$ python -q
>>> import numpy as np
>>> np.set_printoptions(precision=2, suppress=True, linewidth=120, floatmode="fixed")
>>> basis = np.array([[0, -2, -1, 2]])
>>> rng = np.random.default_rng(14)
>>> m1 = rng.normal(size=(12, 1)) @ basis + np.array([1, 1, 2, 1])
>>> m1
array([[ 1.00, -0.39,  1.30,  2.39],
       [ 1.00,  2.96,  2.98, -0.96],
       [ 1.00,  4.15,  3.57, -2.15],
       [ 1.00,  6.85,  4.92, -4.85],
       [ 1.00,  1.71,  2.35,  0.29],
       [ 1.00, -1.50,  0.75,  3.50],
       [ 1.00,  0.93,  1.97,  1.07],
       [ 1.00, -0.02,  1.49,  2.02],
       [ 1.00, -1.05,  0.98,  3.05],
       [ 1.00,  2.76,  2.88, -0.76],
       [ 1.00, -4.30, -0.65,  6.30],
       [ 1.00,  2.75,  2.88, -0.75]])
>>> U, sigma, VT = np.linalg.svd(m1)
>>> evecs = VT[:(sigma > 1e-8).sum()]
>>> x = m1[5] + -2 * m1[10] + rng.integers(2) * np.eye(4)[2]
>>> x
array([-1.00,  7.11,  2.06, -9.11])
>>> np.allclose(evecs.T @ evecs @ x, x)
True
>>> np.argsort(-np.linalg.norm(m1, axis=0).round(6), kind="stable")[:3]
array([1, 3, 2])
>>> [round(float(x), 2) for x in np.linalg.svd(m1, compute_uv=False)[:3]]
[15.29, 8.5, 0.0]
>>> x = np.array([-3, 4, 5, -5])
>>> np.sign((m1 @ x).round(6))
array([-1.00,  1.00,  1.00,  1.00,  1.00, -1.00,  1.00, -1.00, -1.00,  1.00, -1.00,  1.00])
>>> (m1 * x).sum(axis=1)
array([-10.00,  28.53,  42.19,  73.27,  14.12, -22.69,   5.24,  -5.77, -17.53,  26.29, -55.00,  26.17])
>>> np.linalg.norm(m1 @ x) <= np.linalg.norm(m1, 2) * np.linalg.norm(x) + 1e-9
np.True_
>>> U, sigma, VT = np.linalg.svd(m1)
>>> sigma.round(2) + 0
array([15.29,  8.50,  0.00,  0.00])
>>> np.argmax(sigma[:-1] / (sigma[1:] + 1e-6)) + 1
np.int64(2)
>>> Y = U[:, :2] @ np.diag(sigma[:2]) @ VT[:2]
>>> np.linalg.matrix_rank(m1, rtol=0.05)
np.int64(2)
>>> T = np.stack([m1, -3 * m1, m1[::-1]])
>>> np.einsum("bij,cij->bc", T, T)
array([[ 306.14, -918.41,    0.57],
       [-918.41, 2755.22,   -1.70],
       [   0.57,   -1.70,  306.14]])
>>> (T @ m1.T).shape
(3, 12, 12)
>>> np.linalg.norm(T, axis=(1, 2))
array([17.50, 52.49, 17.50])
>>> np.linalg.matrix_rank(T.reshape(3, -1))
np.int64(2)
>>> np.linalg.matrix_rank(T)
array([2, 2, 2])
>>> W0 = np.array([[1, 1, -1, -1, 1, 1, -1, -1],
...     [1, -1, 1, -1, -1, 1, -1, 1],
...     [1, -1, -1, 1, 1, -1, -1, 1],
...     [1, -1, -1, 1, -1, 1, 1, -1],
...     [1, 1, 1, 1, -1, -1, -1, -1]])
>>> C2 = W0.T @ W0
>>> np.linalg.svd(W0, compute_uv=False) ** 2
array([8.00, 8.00, 8.00, 8.00, 8.00])
>>> np.diag(C2)
array([5, 5, 5, 5, 5, 5, 5, 5])
>>> np.linalg.matrix_rank(C2)
np.int64(5)
>>> (W0 @ W0.T).shape
(5, 5)
>>> np.trace(C2), (W0 ** 2).sum()
(np.int64(40), np.int64(40))
>>> Y = W0 / np.linalg.norm(W0, axis=1, keepdims=True)
>>> C2 = Y @ Y.T
>>> np.linalg.norm(Y, axis=1)
array([1.00, 1.00, 1.00, 1.00, 1.00])
>>> np.degrees(np.arccos(np.clip(C2[2, 4], -1, 1)))
np.float64(90.0)
>>> T = np.stack([W0, 5 * W0, W0[::-1]])
>>> np.linalg.matrix_rank(T)
array([5, 5, 5])
>>> T.sum(axis=0)
array([[ 7,  7, -5, -5,  5,  5, -7, -7],
       [ 7, -7,  5, -5, -7,  7, -5,  5],
       [ 7, -7, -7,  7,  7, -7, -7,  7],
       [ 7, -7, -5,  5, -7,  7,  5, -5],
       [ 7,  7,  5,  5, -5, -5, -7, -7]])
>>> (T @ W0.T).shape
(3, 5, 5)
>>> np.einsum("bij,cij->bc", T, T)
array([[  40,  200,    8],
       [ 200, 1000,   40],
       [   8,   40,   40]])
>>> Y = np.array([[2, -1], [-3, 2]])
>>> basis = np.array([[-3, -1, -1], [1, -1, 0], [-3, -3, 3]])
>>> X = np.block([[Y, np.zeros((2, 3))], [np.zeros((3, 2)), basis]])
>>> X
array([[ 2.00, -1.00,  0.00,  0.00,  0.00],
       [-3.00,  2.00,  0.00,  0.00,  0.00],
       [ 0.00,  0.00, -3.00, -1.00, -1.00],
       [ 0.00,  0.00,  1.00, -1.00,  0.00],
       [ 0.00,  0.00, -3.00, -3.00,  3.00]])
>>> lab = rng.permutation(5)
>>> lab
array([1, 3, 4, 2, 0])
>>> Y = X[lab][:, lab]
>>> Y
array([[ 2.00,  0.00,  0.00,  0.00, -3.00],
       [ 0.00, -1.00,  0.00,  1.00,  0.00],
       [ 0.00, -3.00,  3.00, -3.00,  0.00],
       [ 0.00, -1.00, -1.00, -3.00,  0.00],
       [-1.00,  0.00,  0.00,  0.00,  2.00]])
>>> round(np.linalg.det(Y), 2), np.round(np.linalg.det(X[lab]), 2)
(np.float64(18.0), np.float64(18.0))
>>> x = np.array([8, 3, 7, -3, 2, -4, -1, 1])
>>> a = np.maximum(W0 @ x, 0)
>>> np.maximum(W0 @ (3 * x), 0)
array([15, 33,  9,  0, 51])
>>> np.maximum(W0 @ x, 0) - np.maximum(-W0 @ x, 0)
array([  5,  11,   3, -13,  17])
>>> W0.T @ a
array([ 36,   8,  20,   4, -20,  -4, -36,  -8])
>>> np.tanh(W0 @ x)
array([ 1.00,  1.00,  1.00, -1.00,  1.00])
>>> evals, evecs = np.linalg.eig(X)
>>> np.sort(np.linalg.eigvals(np.linalg.inv(X)))
array([-0.50, -0.39,  0.27,  0.28,  3.73])
>>> round(float(np.prod(evals)), 2)
18.0
>>> arr = np.array([[3.25, -3.01, 6.05, 3.02, 6.16, -6.08],
...     [-2.96, 7.03, -3.85, -2.97, -6.03, 7.97],
...     [-1.01, -3.06, -4.04, -1.09, -2.11, -0.12],
...     [-0.04, -4.16, -2.07, 0.22, 0.09, -2.09],
...     [-2.96, 9.23, -3.03, -2.95, -5.97, 9.03]])
>>> arr
array([[ 3.25, -3.01,  6.05,  3.02,  6.16, -6.08],
       [-2.96,  7.03, -3.85, -2.97, -6.03,  7.97],
       [-1.01, -3.06, -4.04, -1.09, -2.11, -0.12],
       [-0.04, -4.16, -2.07,  0.22,  0.09, -2.09],
       [-2.96,  9.23, -3.03, -2.95, -5.97,  9.03]])
>>> np.argsort(-np.linalg.norm(arr, axis=0).round(6), kind="stable")[:3]
array([5, 1, 4])
>>> np.linalg.matrix_rank(arr, rtol=0.1)
np.int64(2)
>>> T = np.stack([X, 4 * X, X[::-1]])
>>> np.einsum("bij,cij->bc", T, T)
array([[ 58.00, 232.00,  11.00],
       [232.00, 928.00,  44.00],
       [ 11.00,  44.00,  58.00]])
>>> np.linalg.matrix_rank(T)
array([5, 5, 5])
>>> T.shape
(3, 5, 5)
>>> m1 @ np.linalg.pinv(m1) @ m1
array([[ 1.00, -0.39,  1.30,  2.39],
       [ 1.00,  2.96,  2.98, -0.96],
       [ 1.00,  4.15,  3.57, -2.15],
       [ 1.00,  6.85,  4.92, -4.85],
       [ 1.00,  1.71,  2.35,  0.29],
       [ 1.00, -1.50,  0.75,  3.50],
       [ 1.00,  0.93,  1.97,  1.07],
       [ 1.00, -0.02,  1.49,  2.02],
       [ 1.00, -1.05,  0.98,  3.05],
       [ 1.00,  2.76,  2.88, -0.76],
       [ 1.00, -4.30, -0.65,  6.30],
       [ 1.00,  2.75,  2.88, -0.75]])
>>> np.abs(np.diag(np.linalg.qr(m1)[1])) > 1e-9
array([ True,  True, False, False])
>>> np.round(np.trace(np.linalg.pinv(m1) @ m1), 2)
np.float64(2.0)
>>> U, sigma, VT = np.linalg.svd(arr)
>>> sigma
array([23.18,  8.48,  0.26,  0.19,  0.09])
>>> np.argmax(sigma[:-1] / (sigma[1:] + 1e-6)) + 1
np.int64(2)
>>> Y = U[:, :2] @ np.diag(sigma[:2]) @ VT[:2]
>>> round(float(np.abs(arr - Y).max()), 2)
0.17
>>> round(np.linalg.norm(arr - Y, 2), 2), round(sigma[2], 2)
(np.float64(0.26), np.float64(0.26))
>>> J = np.loadtxt("mat.csv", delimiter=",")
>>> J
array([[ 2.40, -0.30,  0.00, -0.60,  0.60],
       [ 0.00,  0.70, -0.10,  0.00,  0.03],
       [-0.90,  1.40,  1.20,  0.80, -0.78],
       [ 0.60, -0.30, -1.50, -0.40,  0.38],
       [ 0.00,  1.40,  0.80, -0.30,  0.33],
       [-1.10,  0.00,  0.20,  0.30, -0.31],
       [ 0.50,  0.00, -1.40, -2.10,  2.09],
       [-1.00, -0.50, -1.20,  0.90, -0.89],
       [ 0.40, -0.50,  0.10,  0.80, -0.80],
       [ 0.10, -0.90,  0.10,  0.50, -0.47],
       [-0.60, -1.00, -0.70, -0.50,  0.49],
       [ 0.30,  0.90, -0.50,  0.50, -0.51],
       [ 1.10,  0.50, -1.20, -0.40,  0.41],
       [-1.20,  0.70,  1.40, -1.30,  1.33],
       [ 1.10, -1.60, -2.60, -0.40,  0.38]])
>>> cen = (J - J.mean(axis=0)) / J.std(axis=0)
>>> np.argwhere(np.abs(cen) > 2)
array([[ 0,  0],
       [ 6,  3],
       [ 6,  4],
       [14,  2]])
>>> cen.std(axis=0)
array([1.00, 1.00, 1.00, 1.00, 1.00])
>>> c = np.linalg.lstsq(np.delete(cen, 1, axis=1), cen[:, 1])[0]
>>> c.round(2) + 0
array([0.00, 0.55, 6.73, 6.81])
>>> np.round(1 - np.var(cen[:, 1] - np.delete(cen, 1, axis=1) @ c), 2)
np.float64(0.42)
>>> x = np.array([0, -3, -1, 3, -2])
>>> target = J @ x
>>> np.round(np.linalg.lstsq(J, target)[0], 2) + 0
array([ 0.00, -3.00, -1.00,  3.00, -2.00])
>>> np.round(np.linalg.solve(J.T @ J, J.T @ target), 2) + 0
array([ 0.00, -3.00, -1.00,  3.00, -2.00])
>>> target = target + 0.3 * rng.normal(size=15)
>>> target
array([-2.07, -2.21, -1.34, -0.20, -6.75,  1.83, -9.02,  7.11,  5.51,  5.16,  1.27,  0.49, -2.82, -9.88,  5.24])
>>> c, *_ = np.linalg.lstsq(J, target)
>>> [round(float(np.linalg.norm(np.linalg.solve(J.T @ J + lam * np.eye(5), J.T @ target))), 2) for lam in (0, 1, 10, 100)]
[6.37, 4.49, 2.97, 0.7]
>>> C2 = np.cov(J, rowvar=False)
>>> J.std(axis=0)
array([0.95, 0.86, 1.06, 0.80, 0.80])
>>> np.argsort(-J.std(axis=0).round(6), kind="stable")
array([2, 0, 1, 3, 4])
>>> round(float(np.corrcoef(J[:, 0], J[:, 1])[0, 1]), 2)
-0.26
>>> np.argwhere(np.triu(np.abs(np.corrcoef(J.T)) > 0.8, 1))
array([[3, 4]])
>>> np.polyfit(J[:, 0], J[:, 1], 1)
array([-0.23,  0.06])
>>> C2.shape
(5, 5)
>>> C2
array([[ 0.98, -0.23, -0.47, -0.21,  0.20],
       [-0.23,  0.79,  0.61,  0.02, -0.01],
       [-0.47,  0.61,  1.20,  0.17, -0.16],
       [-0.21,  0.02,  0.17,  0.69, -0.69],
       [ 0.20, -0.01, -0.16, -0.69,  0.68]])
>>> lab = J[:, 4] > np.median(J[:, 4])
>>> r0 = J[lab].mean(axis=0) - J[~lab].mean(axis=0)
>>> np.argsort(-np.abs(r0).round(6), kind="stable")
array([3, 4, 2, 0, 1])
>>> D = np.linalg.norm(J[:, None] - J[None], axis=-1)
>>> np.linalg.norm(J, axis=1)
array([2.56, 0.71, 2.34, 1.73, 1.67, 1.20, 3.31, 2.07, 1.30, 1.14, 1.53, 1.29, 1.80, 2.71, 3.29])
>>> D[:5, :5]
array([[0.00, 2.73, 4.37, 2.36, 3.07],
       [2.73, 0.00, 2.07, 1.90, 1.22],
       [4.37, 2.07, 0.00, 3.90, 1.85],
       [2.36, 1.90, 3.90, 0.00, 2.92],
       [3.07, 1.22, 1.85, 2.92, 0.00]])
>>> D[13].round(6).argsort(kind="stable")[:4]
array([13,  4,  1,  5])
>>> np.unravel_index(D.round(6).argmax(), D.shape)
(np.int64(2), np.int64(14))
>>> M = np.load("x.npy")
>>> M
array([[-1,  0, -3],
       [ 0,  3,  2],
       [ 0,  0, -2]])
>>> Y = M / np.sqrt((M ** 2).mean(axis=1, keepdims=True))
>>> M - M.mean(axis=1, keepdims=True)
array([[ 0.33,  1.33, -1.67],
       [-1.67,  1.33,  0.33],
       [ 0.67,  0.67, -1.33]])
>>> np.linalg.matrix_rank(M - M.mean(axis=1, keepdims=True))
np.int64(2)
>>> evals, evecs = np.linalg.eig(M)
>>> np.sort(np.linalg.eigvals(M.T))
array([-2.00, -1.00,  3.00])
>>> np.sort(np.linalg.eigvals(M @ M))
array([1.00, 4.00, 9.00])
>>> evals
array([-1.00,  3.00, -2.00])
>>> lab = rng.permutation(3)
>>> Y = M[:, lab] * rng.choice([-1, 1], 3)
>>> Y
array([[-1,  0, -3],
       [ 0, -3,  2],
       [ 0,  0, -2]])
>>> U, _, VT = np.linalg.svd(M.T @ Y)
>>> np.round(np.linalg.lstsq(M, Y)[0], 2) + 0
array([[ 1.00,  0.00,  0.00],
       [ 0.00, -1.00,  0.00],
       [ 0.00,  0.00,  1.00]])
>>> Q, R = np.linalg.qr(Y)
>>> Q @ R
array([[-1.00,  0.00, -3.00],
       [ 0.00, -3.00,  2.00],
       [ 0.00,  0.00, -2.00]])
>>> Q.shape, R.shape
((3, 3), (3, 3))
>>> Q.T @ Q
array([[1.00, 0.00, 0.00],
       [0.00, 1.00, 0.00],
       [0.00, 0.00, 1.00]])
>>> R
array([[-1.00,  0.00, -3.00],
       [ 0.00, -3.00,  2.00],
       [ 0.00,  0.00, -2.00]])
>>> Q
array([[ 1.00,  0.00,  0.00],
       [-0.00,  1.00,  0.00],
       [-0.00, -0.00,  1.00]])
>>> Q, evecs = np.linalg.qr(R[:, :1])[0], np.linalg.qr(R[:, 1:])[0]
>>> sigma = np.linalg.svd(Q.T @ evecs, compute_uv=False)
>>> (sigma > 0.9).sum()
np.int64(0)
>>> np.round(np.linalg.norm(Q @ Q.T - evecs @ evecs.T, 2), 2)
np.float64(1.0)
>>> sigma
array([0.83])
>>> A = np.loadtxt("data.csv", delimiter=",")
>>> A.round(2) + 0
array([[0.09, 0.04, 0.21, 0.09, 0.16, 0.01],
       [0.04, 0.02, 0.09, 0.04, 0.07, 0.01],
       [0.21, 0.09, 0.51, 0.21, 0.39, 0.03],
       [0.09, 0.04, 0.21, 0.09, 0.16, 0.01],
       [0.16, 0.07, 0.39, 0.16, 0.30, 0.02],
       [0.01, 0.01, 0.03, 0.01, 0.02, 0.00]])
>>> Y = A / np.linalg.norm(A, axis=1, keepdims=True)
>>> C2 = Y @ Y.T
>>> C2
array([[1.00, 1.00, 1.00, 1.00, 1.00, 1.00],
       [1.00, 1.00, 1.00, 1.00, 1.00, 1.00],
       [1.00, 1.00, 1.00, 1.00, 1.00, 1.00],
       [1.00, 1.00, 1.00, 1.00, 1.00, 1.00],
       [1.00, 1.00, 1.00, 1.00, 1.00, 1.00],
       [1.00, 1.00, 1.00, 1.00, 1.00, 1.00]])
>>> C2[1]
array([1.00, 1.00, 1.00, 1.00, 1.00, 1.00])
>>> (C2 - 2 * np.eye(6)).round(6).argmax(axis=1)
array([1, 0, 0, 0, 0, 0])
>>> np.linalg.norm(Y, axis=1)
array([1.00, 1.00, 1.00, 1.00, 1.00, 1.00])
>>> np.linalg.cond(A) > 100
np.True_
>>> U, sigma, VT = np.linalg.svd(A)
>>> evecs = VT[:(sigma > 1e-8).sum()]
>>> x = A[2] + 5 * A[3] + rng.integers(2) * np.eye(6)[3]
>>> x
array([0.64, 0.28, 1.56, 1.64, 1.19, 0.09])
>>> np.round(evecs.T @ evecs, 2) + 0
array([[0.09, 0.04, 0.21, 0.09, 0.16, 0.01],
       [0.04, 0.02, 0.09, 0.04, 0.07, 0.01],
       [0.21, 0.09, 0.51, 0.21, 0.39, 0.03],
       [0.09, 0.04, 0.21, 0.09, 0.16, 0.01],
       [0.16, 0.07, 0.39, 0.16, 0.30, 0.02],
       [0.01, 0.01, 0.03, 0.01, 0.02, 0.00]])
>>> np.linalg.matrix_rank(np.vstack([A, x]))
np.int64(2)
>>> np.allclose(evecs.T @ evecs @ x, x)
False
>>> round(float(np.linalg.det(A)), 2)
0.0
>>> np.round(np.sort(np.abs(np.linalg.eigvals(A))), 2) + 0
array([0.00, 0.00, 0.00, 0.00, 0.00, 1.00])
>>> np.round((A + A.T) / 2, 2) + 0
array([[0.09, 0.04, 0.21, 0.09, 0.16, 0.01],
       [0.04, 0.02, 0.09, 0.04, 0.07, 0.01],
       [0.21, 0.09, 0.51, 0.21, 0.39, 0.03],
       [0.09, 0.04, 0.21, 0.09, 0.16, 0.01],
       [0.16, 0.07, 0.39, 0.16, 0.30, 0.02],
       [0.01, 0.01, 0.03, 0.01, 0.02, 0.00]])
>>> np.round(np.linalg.matrix_power(A, 2), 2) + 0
array([[0.09, 0.04, 0.21, 0.09, 0.16, 0.01],
       [0.04, 0.02, 0.09, 0.04, 0.07, 0.01],
       [0.21, 0.09, 0.51, 0.21, 0.39, 0.03],
       [0.09, 0.04, 0.21, 0.09, 0.16, 0.01],
       [0.16, 0.07, 0.39, 0.16, 0.30, 0.02],
       [0.01, 0.01, 0.03, 0.01, 0.02, 0.00]])
>>> round(np.trace(A), 2)
np.float64(1.0)
>>> np.allclose(A, A.T)
True
